% ipython --no-banner

In [1]: import numpy as np

In [2]: import numpy.linalg as la

In [3]: np.set_printoptions(suppress=True, linewidth=160)

In [4]: def tidy(a):
   ...:     return np.round(a, 1) + 0
   ...: 

In [5]: E = np.load("block14.npy")

In [6]: E
Out[6]: 
array([[ 0,  1,  2,  2],
       [ 0,  0,  2, -2],
       [ 0,  0,  0,  1],
       [ 0,  0,  0,  0]])

In [7]: Uu, sig, Vt = la.svd(E)

In [8]: V = Vt[:(sig > 1e-8).sum()]

In [9]: rng = np.random.default_rng(77674)

In [10]: x0 = E[2] + 2 * E[3] + rng.integers(2) * np.eye(4)[1]

In [11]: x0
Out[11]: array([0., 1., 0., 1.])

In [12]: tidy(la.norm(x0 - V.T @ V @ x0))
Out[12]: np.float64(0.0)

In [13]: np.allclose(V.T @ V @ x0, x0)
Out[13]: True

In [14]: hat = np.triu(np.array([[4, -6, 0, -4], [-8, -7, -9, -9], [-2, -4, -7, -3], [1, -9, 6, -9]]), 1) + np.eye(4)

In [15]: M2 = hat @ E @ la.inv(hat)

In [16]: np.poly(M2)
Out[16]: array([1., 0., 0., 0., 0.])

In [17]: hat @ E - E @ hat
Out[17]: 
array([[ 0.,  0., -3., 27.],
       [ 0.,  0.,  0., -3.],
       [ 0.,  0.,  0.,  0.],
       [ 0.,  0.,  0.,  0.]])

In [18]: Uu, sig, Vt = la.svd(E)

In [19]: tidy(sig)
Out[19]: array([3.1, 2.9, 0.2, 0. ])

In [20]: M2 = Uu[:, :3] @ np.diag(sig[:3]) @ Vt[:3]

In [21]: tidy(la.norm(E - M2) / la.norm(E))
Out[21]: np.float64(0.0)

In [22]: tidy(M2)
Out[22]: 
array([[ 0.,  1.,  2.,  2.],
       [ 0.,  0.,  2., -2.],
       [ 0.,  0.,  0.,  1.],
       [ 0.,  0.,  0.,  0.]])

In [23]: np.unique(E.round(6), axis=0).shape
Out[23]: (4, 4)

In [24]: la.lstsq(E[:-1].T, E[-1])[2]
Out[24]: np.int32(3)

In [25]: tidy(la.det(E))
Out[25]: np.float64(0.0)

In [26]: tidy(np.abs(la.eigvals(E)).max())
Out[26]: np.float64(0.0)

In [27]: (E - E.T) / 2
Out[27]: 
array([[ 0. ,  0.5,  1. ,  1. ],
       [-0.5,  0. ,  1. , -1. ],
       [-1. , -1. ,  0. ,  0.5],
       [-1. ,  1. , -0.5,  0. ]])

In [28]: np.trace(E)
Out[28]: np.int64(0)

In [29]: (E + E.T) / 2
Out[29]: 
array([[ 0. ,  0.5,  1. ,  1. ],
       [ 0.5,  0. ,  1. , -1. ],
       [ 1. ,  1. ,  0. ,  0.5],
       [ 1. , -1. ,  0.5,  0. ]])

In [30]: np.allclose(E @ E.T, E.T @ E)
Out[30]: False

In [31]: tidy(np.sort(np.abs(la.eigvals(E))))
Out[31]: array([0., 0., 0., 0.])

In [32]: arr = np.load("layer18.npy")

In [33]: tidy(arr)
Out[33]: 
array([[0.5, 0.5, 0. , 0. ],
       [0. , 0.5, 0.2, 0.2],
       [0.2, 0.2, 0.6, 0. ],
       [0.3, 0.3, 0. , 0.3]])

In [34]: q = arr.astype(float).copy()

In [35]: for j in range(4):
    ...:     q[:, j] -= q[:, :j] @ (q[:, :j].T @ q[:, j])
    ...:     q[:, j] /= la.norm(q[:, j])
    ...: 

In [36]: tidy(q.T @ arr)
Out[36]: 
array([[ 0.6,  0.6,  0.2,  0.2],
       [ 0. ,  0.5,  0.2,  0.2],
       [ 0. ,  0. ,  0.6, -0.1],
       [ 0. ,  0. ,  0. ,  0.3]])

In [37]: tidy(q.T @ q)
Out[37]: 
array([[1., 0., 0., 0.],
       [0., 1., 0., 0.],
       [0., 0., 1., 0.],
       [0., 0., 0., 1.]])

In [38]: tidy(q)
Out[38]: 
array([[ 0.8,  0. , -0.3, -0.6],
       [ 0. ,  1. ,  0. ,  0. ],
       [ 0.3,  0. ,  0.9,  0. ],
       [ 0.5,  0. , -0.2,  0.8]])

In [39]: hat = np.triu(np.array([[0, -2, 0, 0], [0, -2, 1, 2], [2, 0, 2, -1], [1, 0, 0, 0]]), 1) + np.eye(4)

In [40]: M2 = hat @ arr @ la.inv(hat)

In [41]: tidy(np.trace(M2)), tidy(np.trace(arr))
Out[41]: (np.float64(1.9), np.float64(1.9))

In [42]: tidy(np.poly(M2))
Out[42]: array([ 1. , -1.9,  1.3, -0.4,  0.1])

In [43]: la.matrix_rank(M2)
Out[43]: np.int64(4)

In [44]: M2 = np.array([[3, 0, 9], [7, 6, 8], [4, 1, 8], [8, 0, 7]])

In [45]: np.vstack([arr, M2.T]).shape
Out[45]: (7, 4)

In [46]: tidy(np.einsum("ij,ij->i", arr, arr))
Out[46]: array([0.5, 0.4, 0.4, 0.3])

In [47]: M2 @ arr
ValueError: matmul: Input operand 1 has a mismatch in its core dimension 0, with gufunc signature (n?,k),(k,m?)->(n?,m?) (size 4 is different from 3)


In [48]: la.matrix_rank(arr @ M2)
Out[48]: np.int64(3)

In [49]: la.matrix_rank(np.vstack([arr, M2.T]))
Out[49]: np.int64(4)

In [50]: tidy(np.einsum("ik,kj->ji", arr, M2))
Out[50]: 
array([[5. , 6.5, 4.4, 6. ],
       [3. , 3.2, 1.8, 2. ],
       [8.5, 7.8, 8.2, 8. ]])

In [51]: W = np.array([[-1, 8, -2, -2, -2, 1],
    ...:     [5, -4, 6, 9, -9, -2],
    ...:     [7, 9, 0, 1, 4, 0],
    ...:     [-4, 1, 3, -6, 6, -4]])

In [52]: coef = np.array([1, -2, 2, -2, 1, 1])

In [53]: hid = np.maximum(arr @ W + coef, 0)

In [54]: tidy((hid > 0).mean(axis=0))
Out[54]: array([1. , 0.2, 1. , 0.5, 0.2, 0.5])

In [55]: cent = np.array([[-1, 2], [0, -2], [-2, 0], [3, 2], [1, -2], [1, 3]])

In [56]: tidy(hid @ cent)
Out[56]: 
array([[ -6. ,  10.5],
       [-12. ,  11. ],
       [ -9.6,   3.6],
       [ -9.7,   2. ]])

In [57]: M2 = np.array([[1, 0, 0, 3], [-2, 0, -2, -2], [-2, 2, 1, 3], [0, 2, -2, 2]])

In [58]: J = M2 - M2.T

In [59]: J
Out[59]: 
array([[ 0,  2,  2,  3],
       [-2,  0, -4, -4],
       [-2,  4,  0,  5],
       [-3,  4, -5,  0]])

In [60]: # skew, so no eigenvalue has a real part

In [61]: theta = np.radians(45)

In [62]: r_ = np.eye(4)

In [63]: r_[2, 2] = r_[1, 1] = np.cos(theta)

In [64]: r_[2, 1], r_[1, 2] = -np.sin(theta), np.sin(theta)

In [65]: tidy(r_)
Out[65]: 
array([[ 1. ,  0. ,  0. ,  0. ],
       [ 0. ,  0.7,  0.7,  0. ],
       [ 0. , -0.7,  0.7,  0. ],
       [ 0. ,  0. ,  0. ,  1. ]])

In [66]: M2 = J @ r_.T

In [67]: tidy(la.svd(J, compute_uv=False)), tidy(la.svd(M2, compute_uv=False))
Out[67]: (array([8.6, 8.6, 0.7, 0.7]), array([8.6, 8.6, 0.7, 0.7]))

In [68]: np.allclose(J @ J.T, M2 @ M2.T)
Out[68]: True

In [69]: tidy(la.det(r_)), tidy(np.trace(r_))
Out[69]: (np.float64(1.0), np.float64(3.4))

In [70]: lab = rng.permutation(4)

In [71]: lab
Out[71]: array([2, 1, 3, 0])

In [72]: M2 = r_[lab][:, lab]

In [73]: tidy(la.det(M2)), tidy(la.det(r_[lab]))
Out[73]: (np.float64(1.0), np.float64(1.0))

In [74]: tidy(np.diag(M2))
Out[74]: array([0.7, 0.7, 1. , 1. ])

In [75]: tidy(np.trace(M2))
Out[75]: np.float64(3.4)

In [76]: tidy(np.sort(np.abs(la.eigvals(M2))))
Out[76]: array([1., 1., 1., 1.])

In [77]: T = np.stack([E, 4 * E, E[::-1]])

In [78]: la.matrix_rank(T.reshape(3, -1))
Out[78]: np.int64(2)

In [79]: (T @ E.T).shape
Out[79]: (3, 4, 4)

In [80]: np.einsum("bij,cij->bc", T, T)
Out[80]: 
array([[ 18,  72,  -4],
       [ 72, 288, -16],
       [ -4, -16,  18]])

In [81]: F = np.load("x.npy")

In [82]: F
Out[82]: 
array([[2., 3., 0., 0., 0.],
       [3., 2., 3., 0., 0.],
       [0., 3., 1., 3., 0.],
       [0., 0., 3., 0., 3.],
       [0., 0., 0., 3., 1.]])

In [83]: G = F.T @ F

In [84]: (F @ F.T).shape
Out[84]: (5, 5)

In [85]: G
Out[85]: 
array([[13., 12.,  9.,  0.,  0.],
       [12., 22.,  9.,  9.,  0.],
       [ 9.,  9., 19.,  3.,  9.],
       [ 0.,  9.,  3., 18.,  3.],
       [ 0.,  0.,  9.,  3., 10.]])

In [86]: tidy(la.svd(F, compute_uv=False) ** 2)
Out[86]: array([42.1, 18.5, 16.9,  2.7,  1.8])

In [87]: vals, V = la.eigvalsh(G)
ValueError: too many values to unpack (expected 2)


In [88]: vals, V = la.eigh(G)

In [89]: tidy(V.T @ G @ V)
Out[89]: 
array([[ 1.8,  0. ,  0. ,  0. ,  0. ],
       [ 0. ,  2.7,  0. ,  0. ,  0. ],
       [ 0. ,  0. , 16.9,  0. ,  0. ],
       [ 0. ,  0. ,  0. , 18.5,  0. ],
       [ 0. ,  0. ,  0. ,  0. , 42.1]])

In [90]: np.abs(V[:, -1]).round(6).argmax()
Out[90]: np.int64(1)

In [91]: tidy(np.abs(V[:, -1]))
Out[91]: array([0.4, 0.6, 0.5, 0.3, 0.2])

In [92]: vals, V = la.eigh(F)

In [93]: x0 = np.array([-2, -3, -3, 3, 0])

In [94]: np.abs(F).sum(axis=1).max(), tidy(np.abs(vals).max())
Out[94]: (np.float64(8.0), np.float64(6.5))

In [95]: x0 @ F @ x0
Out[95]: np.float64(71.0)

In [96]: tidy(V * np.abs(vals) @ V.T)
Out[96]: 
array([[ 3. ,  1.6,  1.2, -0.3, -0.2],
       [ 1.6,  4.2,  0.9,  1.1, -0.2],
       [ 1.2,  0.9,  3.9,  0.2,  1.4],
       [-0.3,  1.1,  0.2,  4.1,  0.4],
       [-0.2, -0.2,  1.4,  0.4,  2.8]])

In [97]: tidy(la.eigvalsh(F[1:, 1:]))
Out[97]: array([-4.2, -0.6,  3. ,  5.7])

In [98]: (F + F.T) / 2
Out[98]: 
array([[2., 3., 0., 0., 0.],
       [3., 2., 3., 0., 0.],
       [0., 3., 1., 3., 0.],
       [0., 0., 3., 0., 3.],
       [0., 0., 0., 3., 1.]])

In [99]: tidy(la.det(F))
Out[99]: np.float64(252.0)

In [100]: tidy(np.sort(np.abs(la.eigvals(F))))
Out[100]: array([1.3, 1.6, 4.1, 4.3, 6.5])

In [101]: np.allclose(F, F.T)
Out[101]: True

In [102]: F @ F
Out[102]: 
array([[13., 12.,  9.,  0.,  0.],
       [12., 22.,  9.,  9.,  0.],
       [ 9.,  9., 19.,  3.,  9.],
       [ 0.,  9.,  3., 18.,  3.],
       [ 0.,  0.,  9.,  3., 10.]])

In [103]: np.trace(F)
Out[103]: np.float64(6.0)

In [104]: la.determinant(F)
AttributeError: module 'numpy.linalg' has no attribute 'determinant'


In [105]: np.allclose(F @ F.T, F.T @ F)
Out[105]: True
